In [1]: import numpy as np

In [2]: import numpy.linalg as la

In [3]: np.set_printoptions(precision=2, suppress=True, linewidth=120, legacy="1.25")

In [4]: data = np.load("a.npy")

In [5]: data
Out[5]: 
array([[7, 5, 6, 6, 6, 5, 6, 5, 7, 6, 8, 8],
       [4, 2, 3, 3, 3, 2, 3, 2, 4, 3, 5, 5],
       [6, 4, 5, 5, 5, 4, 5, 4, 6, 5, 7, 7],
       [6, 4, 5, 5, 5, 4, 5, 4, 6, 5, 7, 7],
       [5, 3, 4, 4, 4, 3, 4, 3, 5, 4, 6, 6]])

In [6]: # null space of dimension 10

In [7]: np.allclose(data[:-1].T @ la.lstsq(data[:-1].T, data[-1])[0], data[-1])
Out[7]: True

In [8]: la.lstsq(data[:-1].T, data[-1])[2]
Out[8]: 2

In [9]: np.abs(np.diag(la.qr(data)[1])) > 1e-9
Out[9]: array([ True,  True, False, False, False])

In [10]: data @ la.pinv(data) @ data
Out[10]: 
array([[7., 5., 6., 6., 6., 5., 6., 5., 7., 6., 8., 8.],
       [4., 2., 3., 3., 3., 2., 3., 2., 4., 3., 5., 5.],
       [6., 4., 5., 5., 5., 4., 5., 4., 6., 5., 7., 7.],
       [6., 4., 5., 5., 5., 4., 5., 4., 6., 5., 7., 7.],
       [5., 3., 4., 4., 4., 3., 4., 3., 5., 4., 6., 6.]])

In [11]: data.reshape(-1, 2)
Out[11]: 
array([[7, 5],
       [6, 6],
       [6, 5],
       [6, 5],
       [7, 6],
       [8, 8],
       [4, 2],
       [3, 3],
       [3, 2],
       [3, 2],
       [4, 3],
       [5, 5],
       [6, 4],
       [5, 5],
       [5, 4],
       [5, 4],
       [6, 5],
       [7, 7],
       [6, 4],
       [5, 5],
       [5, 4],
       [5, 4],
       [6, 5],
       [7, 7],
       [5, 3],
       [4, 4],
       [4, 3],
       [4, 3],
       [5, 4],
       [6, 6]])

In [12]: data.reshape(5, 13)
ValueError: cannot reshape array of size 60 into shape (5,13)


In [13]: blk = data.reshape(5, 2, -1)

In [14]: np.einsum("ihd,jhd->hij", blk, blk).shape
Out[14]: (2, 5, 5)

In [15]: blk.shape
Out[15]: (5, 2, 6)

In [16]: blk[:, 0]
Out[16]: 
array([[7, 5, 6, 6, 6, 5],
       [4, 2, 3, 3, 3, 2],
       [6, 4, 5, 5, 5, 4],
       [6, 4, 5, 5, 5, 4],
       [5, 3, 4, 4, 4, 3]])

In [17]: np.einsum("ihd,ihd->ih", blk, blk)
Out[17]: 
array([[207, 274],
       [ 51,  88],
       [143, 200],
       [143, 200],
       [ 91, 138]])

In [18]: r = la.matrix_rank(data)

In [19]: r
Out[19]: 2

In [20]: N = la.svd(data)[2][r:].T

In [21]: la.matrix_rank(data.T @ data), la.matrix_rank(data @ data.T)
Out[21]: (2, 2)

In [22]: [round(float(x), 2) for x in la.svd(data, compute_uv=False)[:3]]
Out[22]: [39.15, 1.58, 0.0]

In [23]: np.round(la.norm(data, 2) / la.norm(data), 2)
Out[23]: 1.0

In [24]: la.cond(data) > 100
Out[24]: True

In [25]: U, sigma, Vt = la.svd(data)

In [26]: evecs = Vt[:(sigma > 1e-8).sum()]

In [27]: rng = np.random.default_rng(5062)

In [28]: x0 = data[0] + -3 * data[1] + rng.integers(2) * np.eye(12)[7]

In [29]: x0
Out[29]: array([-5., -1., -3., -3., -3., -1., -3.,  0., -5., -3., -7., -7.])

In [30]: la.matrix_rank(np.vstack([data, x0]))
Out[30]: 3

In [31]: evecs.T @ evecs
Out[31]: 
array([[ 0.13,  0.01,  0.07,  0.07,  0.07,  0.01,  0.07,  0.01,  0.13,  0.07,  0.19,  0.19],
       [ 0.01,  0.21,  0.11,  0.11,  0.11,  0.21,  0.11,  0.21,  0.01,  0.11, -0.1 , -0.1 ],
       [ 0.07,  0.11,  0.09,  0.09,  0.09,  0.11,  0.09,  0.11,  0.07,  0.09,  0.05,  0.05],
       [ 0.07,  0.11,  0.09,  0.09,  0.09,  0.11,  0.09,  0.11,  0.07,  0.09,  0.05,  0.05],
       [ 0.07,  0.11,  0.09,  0.09,  0.09,  0.11,  0.09,  0.11,  0.07,  0.09,  0.05,  0.05],
       [ 0.01,  0.21,  0.11,  0.11,  0.11,  0.21,  0.11,  0.21,  0.01,  0.11, -0.1 , -0.1 ],
       [ 0.07,  0.11,  0.09,  0.09,  0.09,  0.11,  0.09,  0.11,  0.07,  0.09,  0.05,  0.05],
       [ 0.01,  0.21,  0.11,  0.11,  0.11,  0.21,  0.11,  0.21,  0.01,  0.11, -0.1 , -0.1 ],
       [ 0.13,  0.01,  0.07,  0.07,  0.07,  0.01,  0.07,  0.01,  0.13,  0.07,  0.19,  0.19],
       [ 0.07,  0.11,  0.09,  0.09,  0.09,  0.11,  0.09,  0.11,  0.07,  0.09,  0.05,  0.05],
       [ 0.19, -0.1 ,  0.05,  0.05,  0.05, -0.1 ,  0.05, -0.1 ,  0.19,  0.05,  0.33,  0.33],
       [ 0.19, -0.1 ,  0.05,  0.05,  0.05, -0.1 ,  0.05, -0.1 ,  0.19,  0.05,  0.33,  0.33]])

In [32]: np.round(la.norm(x0 - evecs.T @ evecs @ x0), 2)
Out[32]: 0.89
